$ python3 -q
>>> import numpy as np
>>> from numpy import linalg as LA
>>> np.set_printoptions(precision=2, suppress=True, linewidth=140, legacy="1.25")
>>> Q, _ = LA.qr(np.array([[1.7, -0.6, 0.3, -0.4],
...     [0.4, 0.8, 0.1, 3.1],
...     [-1.2, -0.2, -0.5, -0.8],
...     [0.1, 1.4, 0.1, -1.2]]))
>>> K = Q[:, :4]
>>> K
array([[-0.8 ,  0.28, -0.49,  0.21],
       [-0.19, -0.48, -0.31, -0.8 ],
       [ 0.57,  0.17, -0.8 ,  0.08],
       [-0.05, -0.82, -0.15,  0.56]])
>>> x0 = np.array([1, 0, 2, 0])
>>> np.round(K.T @ (K @ x0), 2) + 0
array([1., 0., 2., 0.])
>>> 4 - LA.matrix_rank(K - np.eye(4), tol=1e-8)
1
>>> LA.inv(K)
array([[-0.8 , -0.19,  0.57, -0.05],
       [ 0.28, -0.48,  0.17, -0.82],
       [-0.49, -0.31, -0.8 , -0.15],
       [ 0.21, -0.8 ,  0.08,  0.56]])
>>> W2 = np.array([[-1, -1, 0, 1, -2, -2, 1, 2], [0, -2, 1, -1, 1, 2, -2, -2]])
>>> A = np.repeat(W2, 41 // 2, axis=0)
>>> rng = np.random.default_rng(60)
>>> A = A + 0.1 * rng.normal(size=A.shape)
>>> A.round(2) + 0
array([[-1.11, -1.04,  0.08,  0.87, -2.13, -1.89,  1.12,  2.17],
       [-1.02, -0.91,  0.05,  1.02, -1.92, -1.97,  1.18,  2.07],
       [-1.05, -0.92,  0.09,  0.82, -1.97, -2.  ,  1.  ,  1.89],
       [-1.13, -0.87,  0.14,  1.15, -2.07, -2.1 ,  0.98,  2.05],
       [-0.9 , -0.95,  0.04,  1.  , -2.05, -1.92,  0.86,  2.17],
       [-1.05, -1.2 ,  0.04,  1.03, -1.9 , -1.91,  0.97,  2.09],
       [-1.06, -0.97, -0.14,  0.93, -2.02, -2.1 ,  1.11,  2.26],
       [-1.03, -1.05, -0.17,  1.01, -2.03, -2.  ,  0.87,  1.95],
       [-1.03, -0.85, -0.11,  1.05, -1.97, -2.04,  0.91,  2.07],
       [-1.04, -0.88,  0.18,  0.86, -1.98, -2.05,  0.84,  1.89],
       [-0.94, -0.84,  0.03,  1.13, -1.94, -1.88,  0.91,  1.88],
       [-0.94, -1.14, -0.15,  0.95, -1.93, -2.05,  1.02,  1.93],
       [-0.81, -1.04,  0.  ,  0.99, -1.83, -1.87,  1.07,  1.94],
       [-0.92, -0.78,  0.04,  0.85, -1.93, -1.99,  1.02,  2.07],
       [-1.1 , -0.9 ,  0.06,  1.16, -2.11, -2.02,  1.11,  2.05],
       [-1.05, -0.95,  0.04,  0.98, -1.97, -1.8 ,  1.06,  2.04],
       [-0.88, -1.12, -0.03,  1.05, -1.95, -2.05,  1.01,  1.91],
       [-1.09, -0.93,  0.02,  0.9 , -1.98, -1.98,  1.04,  1.95],
       [-1.08, -1.12,  0.08,  1.23, -2.05, -1.88,  1.  ,  1.97],
       [-0.92, -0.98,  0.22,  0.98, -1.89, -1.97,  0.86,  2.02],
       [-0.02, -2.08,  0.79, -0.88,  1.11,  1.99, -1.92, -1.9 ],
       [-0.05, -1.73,  0.84, -1.1 ,  1.01,  1.99, -2.05, -2.1 ],
       [ 0.13, -2.16,  0.94, -1.02,  1.05,  2.14, -2.02, -2.07],
       [-0.01, -2.01,  0.99, -0.83,  1.  ,  2.03, -2.02, -2.03],
       [ 0.16, -2.09,  0.89, -0.93,  1.17,  2.  , -1.79, -1.93],
       [-0.05, -1.95,  1.11, -0.93,  0.98,  1.88, -1.9 , -2.04],
       [ 0.04, -1.96,  0.78, -1.06,  1.16,  1.95, -1.97, -1.99],
       [-0.09, -2.07,  0.92, -0.91,  0.9 ,  1.95, -1.83, -2.03],
       [-0.15, -1.94,  1.13, -0.94,  1.03,  2.11, -2.2 , -2.07],
       [-0.07, -1.91,  1.01, -1.07,  1.03,  2.22, -1.93, -1.81],
       [ 0.1 , -2.02,  1.04, -0.91,  0.95,  2.09, -2.14, -1.94],
       [-0.09, -1.97,  1.25, -0.94,  1.05,  1.98, -1.9 , -2.03],
       [-0.03, -2.09,  1.16, -1.02,  1.02,  2.2 , -1.92, -1.99],
       [-0.03, -1.96,  1.07, -1.1 ,  0.91,  2.01, -1.96, -1.94],
       [-0.02, -1.9 ,  1.05, -1.04,  0.99,  2.  , -2.15, -1.97],
       [ 0.1 , -1.98,  0.87, -1.03,  1.18,  2.23, -2.07, -1.9 ],
       [ 0.  , -1.93,  1.  , -0.95,  0.89,  1.83, -1.98, -1.97],
       [ 0.03, -2.05,  0.9 , -0.94,  0.84,  2.11, -2.03, -2.07],
       [-0.12, -1.94,  0.88, -0.92,  1.07,  1.93, -2.07, -1.97],
       [ 0.1 , -2.1 ,  0.79, -1.1 ,  1.03,  1.98, -1.93, -1.95]])
>>> gram = K.T @ K
>>> gram.round(2) + 0
array([[1., 0., 0., 0.],
       [0., 1., 0., 0.],
       [0., 0., 1., 0.],
       [0., 0., 0., 1.]])
>>> LA.matrix_rank(gram)
4
>>> np.diag(gram)
array([1., 1., 1., 1.])
>>> LA.eigvalsh(gram)[::-1]
array([1., 1., 1., 1.])
>>> (K @ K.T).shape
(4, 4)
